% ipython --no-banner

In [1]: import numpy as np

In [2]: import numpy.linalg as la

In [3]: np.set_printoptions(suppress=True, linewidth=200)

In [4]: def rd(a):
   ...:     return np.round(a, 2) + 0
   ...: 

In [5]: Z = np.sign(np.array([[-5, 1, -4, -6], [-3, -6, 1, 1], [7, 5, 1, 9], [-2, -5, 6, 3]]))

In [6]: other = (np.tril(Z, -1) + np.eye(4)) @ (np.triu(Z, 1) + np.eye(4))

In [7]: w = np.array([2, 0, 0, 0])

In [8]: W0 = np.rint(other * w @ la.inv(other)) + 0

In [9]: W0
Out[9]: 
array([[-8., -6.,  4.,  0.],
       [ 8.,  6., -4.,  0.],
       [-8., -6.,  4.,  0.],
       [ 8.,  6., -4.,  0.]])

In [10]: rd(la.norm(W0[1] - W0[3]))
Out[10]: np.float64(0.0)

In [11]: rd(la.norm(W0, axis=1))
Out[11]: array([10.77, 10.77, 10.77, 10.77])

In [12]: rd(la.norm(W0) ** 2 / la.norm(W0, 2) ** 2)
Out[12]: np.float64(1.0)

In [13]: rd(la.norm(W0, 2))
Out[13]: np.float64(21.54)

In [14]: rd(la.norm(W0, axis=0))
Out[14]: array([16., 12.,  8.,  0.])

In [15]: rd(la.norm(W0[1], 1)), rd(la.norm(W0[1], np.inf))
Out[15]: (np.float64(18.0), np.float64(8.0))

In [16]: rd(la.norm(W0, 1)), rd(la.norm(W0, np.inf))
Out[16]: (np.float64(32.0), np.float64(18.0))

In [17]: np.allclose(W0[:-1].T @ la.lstsq(W0[:-1].T, W0[-1])[0], W0[-1])
Out[17]: True

In [18]: rd(np.trace(la.pinv(W0) @ W0))
Out[18]: np.float64(1.0)

In [19]: rd(W0 @ la.pinv(W0) @ W0)
Out[19]: 
array([[-8., -6.,  4.,  0.],
       [ 8.,  6., -4.,  0.],
       [-8., -6.,  4.,  0.],
       [ 8.,  6., -4.,  0.]])

In [20]: la.lstsq(W0[:-1].T, W0[-1])[2]
Out[20]: np.int32(1)

In [21]: np.abs(np.diag(la.qr(W0)[1])) > 1e-9
Out[21]: array([ True, False, False, False])

In [22]: rk = la.matrix_rank(W0)

In [23]: rk
Out[23]: np.int64(1)

In [24]: null = la.svd(W0)[2][rk:].T

In [25]: [int(la.matrix_rank(W0[:i])) for i in range(1, len(W0) + 1)]
Out[25]: [1, 1, 1, 1]

In [26]: [int(la.matrix_rank(np.delete(W0, i, axis=0))) for i in range(4)]
Out[26]: [1, 1, 1, 1]

In [27]: [int(la.matrix_rank(W0[:, :j + 1])) for j in range(4)]
Out[27]: [1, 1, 1, 1]

In [28]: other = W0 / np.sqrt((W0 ** 2).mean(axis=1, keepdims=True))

In [29]: la.matrix_rank(W0 - W0.mean(axis=1, keepdims=True))
Out[29]: np.int64(1)

In [30]: rd(other[3])
Out[30]: array([ 1.49,  1.11, -0.74,  0.  ])

In [31]: rd(la.norm(other, axis=1))
Out[31]: array([2., 2., 2., 2.])

In [32]: rng = np.random.default_rng(28)

In [33]: other = W0 + rng.integers(-2, 3, (4, 1)) @ rng.integers(-2, 3, (1, 4))

In [34]: other
Out[34]: 
array([[ -6.,  -5.,   5.,  -2.],
       [ 12.,   8.,  -2.,  -4.],
       [-10.,  -7.,   3.,   2.],
       [ 12.,   8.,  -2.,  -4.]])

In [35]: la.matrix_rank(other - W0, tol=1e-8)
Out[35]: np.int64(1)

In [36]: rd(la.svd(other - W0, compute_uv=False))
Out[36]: array([10.,  0.,  0.,  0.])

In [37]: feats = np.load("x.npy")

In [38]: feats
Out[38]: 
array([[0, 0, 0, 0, 0, 0, 0, 0, 0, 0, 3],
       [0, 0, 2, 0, 0, 0, 0, 0, 0, 0, 0],
       [0, 0, 0, 0, 0, 0, 0, 0, 3, 0, 0],
       [0, 0, 0, 2, 0, 0, 0, 0, 0, 0, 0],
       [2, 0, 0, 0, 0, 0, 0, 0, 0, 0, 0],
       [0, 0, 0, 0, 0, 0, 0, 0, 0, 1, 0],
       [0, 0, 0, 0, 2, 0, 0, 0, 0, 0, 0],
       [0, 0, 0, 0, 0, 0, 1, 0, 0, 0, 0],
       [0, 0, 0, 0, 0, 1, 0, 0, 0, 0, 0],
       [0, 3, 0, 0, 0, 0, 0, 0, 0, 0, 0],
       [0, 0, 0, 0, 0, 0, 0, 2, 0, 0, 0]])

In [39]: rd(np.sort(la.eigvals(feats).real))
Out[39]: array([-1.53, -1.53, -1.44, -1.44,  0.55,  0.55,  0.58,  0.58,  1.78,  1.89,  2.  ])

In [40]: (la.matrix_power((feats != 0) + (feats.T != 0) + np.eye(11), 11) > 0).astype(int)
Out[40]: 
array([[1, 0, 0, 0, 1, 0, 1, 1, 0, 0, 1],
       [0, 1, 1, 0, 0, 1, 0, 0, 1, 1, 0],
       [0, 1, 1, 0, 0, 1, 0, 0, 1, 1, 0],
       [0, 0, 0, 1, 0, 0, 0, 0, 0, 0, 0],
       [1, 0, 0, 0, 1, 0, 1, 1, 0, 0, 1],
       [0, 1, 1, 0, 0, 1, 0, 0, 1, 1, 0],
       [1, 0, 0, 0, 1, 0, 1, 1, 0, 0, 1],
       [1, 0, 0, 0, 1, 0, 1, 1, 0, 0, 1],
       [0, 1, 1, 0, 0, 1, 0, 0, 1, 1, 0],
       [0, 1, 1, 0, 0, 1, 0, 0, 1, 1, 0],
       [1, 0, 0, 0, 1, 0, 1, 1, 0, 0, 1]])

In [41]: rd(la.svd(feats, compute_uv=False))
Out[41]: array([3., 3., 3., 2., 2., 2., 2., 2., 1., 1., 1.])

In [42]: rd(la.pinv(feats))
Out[42]: 
array([[0.  , 0.  , 0.  , 0.  , 0.5 , 0.  , 0.  , 0.  , 0.  , 0.  , 0.  ],
       [0.  , 0.  , 0.  , 0.  , 0.  , 0.  , 0.  , 0.  , 0.  , 0.33, 0.  ],
       [0.  , 0.5 , 0.  , 0.  , 0.  , 0.  , 0.  , 0.  , 0.  , 0.  , 0.  ],
       [0.  , 0.  , 0.  , 0.5 , 0.  , 0.  , 0.  , 0.  , 0.  , 0.  , 0.  ],
       [0.  , 0.  , 0.  , 0.  , 0.  , 0.  , 0.5 , 0.  , 0.  , 0.  , 0.  ],
       [0.  , 0.  , 0.  , 0.  , 0.  , 0.  , 0.  , 0.  , 1.  , 0.  , 0.  ],
       [0.  , 0.  , 0.  , 0.  , 0.  , 0.  , 0.  , 1.  , 0.  , 0.  , 0.  ],
       [0.  , 0.  , 0.  , 0.  , 0.  , 0.  , 0.  , 0.  , 0.  , 0.  , 0.5 ],
       [0.  , 0.  , 0.33, 0.  , 0.  , 0.  , 0.  , 0.  , 0.  , 0.  , 0.  ],
       [0.  , 0.  , 0.  , 0.  , 0.  , 1.  , 0.  , 0.  , 0.  , 0.  , 0.  ],
       [0.33, 0.  , 0.  , 0.  , 0.  , 0.  , 0.  , 0.  , 0.  , 0.  , 0.  ]])

In [43]: feats[:, 5] @ feats[:, 1]
Out[43]: np.int64(0)

In [44]: feats.T @ feats
Out[44]: 
array([[4, 0, 0, 0, 0, 0, 0, 0, 0, 0, 0],
       [0, 9, 0, 0, 0, 0, 0, 0, 0, 0, 0],
       [0, 0, 4, 0, 0, 0, 0, 0, 0, 0, 0],
       [0, 0, 0, 4, 0, 0, 0, 0, 0, 0, 0],
       [0, 0, 0, 0, 4, 0, 0, 0, 0, 0, 0],
       [0, 0, 0, 0, 0, 1, 0, 0, 0, 0, 0],
       [0, 0, 0, 0, 0, 0, 1, 0, 0, 0, 0],
       [0, 0, 0, 0, 0, 0, 0, 4, 0, 0, 0],
       [0, 0, 0, 0, 0, 0, 0, 0, 9, 0, 0],
       [0, 0, 0, 0, 0, 0, 0, 0, 0, 1, 0],
       [0, 0, 0, 0, 0, 0, 0, 0, 0, 0, 9]])

In [45]: rd(la.norm(feats, axis=0))
Out[45]: array([2., 3., 2., 2., 2., 1., 1., 2., 3., 1., 3.])

In [46]: feats @ feats.T
Out[46]: 
array([[9, 0, 0, 0, 0, 0, 0, 0, 0, 0, 0],
       [0, 4, 0, 0, 0, 0, 0, 0, 0, 0, 0],
       [0, 0, 9, 0, 0, 0, 0, 0, 0, 0, 0],
       [0, 0, 0, 4, 0, 0, 0, 0, 0, 0, 0],
       [0, 0, 0, 0, 4, 0, 0, 0, 0, 0, 0],
       [0, 0, 0, 0, 0, 1, 0, 0, 0, 0, 0],
       [0, 0, 0, 0, 0, 0, 4, 0, 0, 0, 0],
       [0, 0, 0, 0, 0, 0, 0, 1, 0, 0, 0],
       [0, 0, 0, 0, 0, 0, 0, 0, 1, 0, 0],
       [0, 0, 0, 0, 0, 0, 0, 0, 0, 9, 0],
       [0, 0, 0, 0, 0, 0, 0, 0, 0, 0, 4]])
